$ ipython --no-banner

In [1]: import numpy as np

In [2]: np.set_printoptions(suppress=True, linewidth=140)

In [3]: feats = np.load("x.npy")

In [4]: feats
Out[4]: 
array([[ 7,  8,  9,  8,  9,  9, 10],
       [ 2,  3,  4,  3,  4,  4,  5],
       [ 3,  4,  5,  4,  5,  5,  6],
       [-2, -1,  0, -1,  0,  0,  1],
       [ 7,  8,  9,  8,  9,  9, 10],
       [-1,  0,  1,  0,  1,  1,  2],
       [-1,  0,  1,  0,  1,  1,  2]])

In [5]: # columns 1 and 3 are equal

In [6]: out = feats / np.sqrt((feats ** 2).mean(axis=1, keepdims=True))

In [7]: np.linalg.matrix_rank(out) == np.linalg.matrix_rank(feats)
Out[7]: np.True_

In [8]: out[2].round(2)
Out[8]: array([0.64, 0.86, 1.07, 0.86, 1.07, 1.07, 1.29])

In [9]: Uu, sv, vt = np.linalg.svd(feats)

In [10]: evecs = vt[:(sv > 1e-8).sum()]

In [11]: rng = np.random.default_rng(268551)

In [12]: vec = feats[1] + 4 * feats[4] + rng.integers(2) * np.eye(7)[4]

In [13]: vec
Out[13]: array([30., 35., 40., 35., 41., 40., 45.])

In [14]: np.allclose(evecs.T @ evecs @ vec, vec)
Out[14]: False

In [15]: np.linalg.matrix_rank(np.vstack([feats, vec]))
Out[15]: np.int64(3)

In [16]: X = np.loadtxt("a.csv", delimiter=",")

In [17]: X.round(2)
Out[17]: 
array([[0.25, 0.  , 0.  , 0.12, 0.  , 0.  , 0.12, 0.12, 0.  , 0.  , 0.12, 0.12, 0.  , 0.12, 0.  ],
       [0.  , 0.2 , 0.2 , 0.  , 0.  , 0.  , 0.2 , 0.2 , 0.  , 0.  , 0.  , 0.  , 0.2 , 0.  , 0.  ],
       [0.  , 0.2 , 0.2 , 0.  , 0.  , 0.  , 0.2 , 0.2 , 0.  , 0.  , 0.  , 0.  , 0.  , 0.2 , 0.  ],
       [0.  , 0.  , 0.  , 0.5 , 0.  , 0.5 , 0.  , 0.  , 0.  , 0.  , 0.  , 0.  , 0.  , 0.  , 0.  ],
       [0.  , 0.  , 0.  , 0.  , 0.17, 0.17, 0.  , 0.17, 0.17, 0.  , 0.17, 0.  , 0.  , 0.17, 0.  ],
       [0.  , 0.  , 0.  , 0.  , 0.  , 0.25, 0.  , 0.  , 0.  , 0.  , 0.25, 0.  , 0.25, 0.25, 0.  ],
       [0.17, 0.17, 0.  , 0.  , 0.  , 0.  , 0.33, 0.  , 0.17, 0.  , 0.  , 0.  , 0.  , 0.17, 0.  ],
       [0.  , 0.  , 0.  , 0.2 , 0.  , 0.2 , 0.  , 0.4 , 0.  , 0.  , 0.2 , 0.  , 0.  , 0.  , 0.  ],
       [0.  , 0.  , 0.2 , 0.  , 0.  , 0.  , 0.  , 0.  , 0.2 , 0.  , 0.2 , 0.  , 0.2 , 0.  , 0.2 ],
       [0.12, 0.12, 0.  , 0.  , 0.12, 0.12, 0.12, 0.  , 0.  , 0.12, 0.12, 0.  , 0.12, 0.  , 0.  ],
       [0.  , 0.25, 0.  , 0.  , 0.  , 0.  , 0.  , 0.  , 0.  , 0.  , 0.5 , 0.25, 0.  , 0.  , 0.  ],
       [0.  , 0.  , 0.17, 0.17, 0.17, 0.  , 0.  , 0.  , 0.17, 0.  , 0.  , 0.33, 0.  , 0.  , 0.  ],
       [0.  , 0.  , 0.  , 0.17, 0.  , 0.  , 0.17, 0.  , 0.  , 0.17, 0.17, 0.  , 0.33, 0.  , 0.  ],
       [0.  , 0.  , 0.2 , 0.  , 0.2 , 0.2 , 0.2 , 0.  , 0.  , 0.  , 0.  , 0.  , 0.  , 0.2 , 0.  ],
       [0.17, 0.  , 0.17, 0.  , 0.  , 0.17, 0.  , 0.  , 0.17, 0.  , 0.17, 0.  , 0.  , 0.  , 0.17]])

In [18]: np.unique(feats.round(6), axis=0).shape
Out[18]: (5, 7)

In [19]: np.linalg.lstsq(feats[:-1].T, feats[-1])[2]
Out[19]: np.int32(2)

In [20]: np.round(feats @ np.linalg.pinv(feats) @ feats, 2) + 0
Out[20]: 
array([[ 7.,  8.,  9.,  8.,  9.,  9., 10.],
       [ 2.,  3.,  4.,  3.,  4.,  4.,  5.],
       [ 3.,  4.,  5.,  4.,  5.,  5.,  6.],
       [-2., -1.,  0., -1.,  0.,  0.,  1.],
       [ 7.,  8.,  9.,  8.,  9.,  9., 10.],
       [-1.,  0.,  1.,  0.,  1.,  1.,  2.],
       [-1.,  0.,  1.,  0.,  1.,  1.,  2.]])
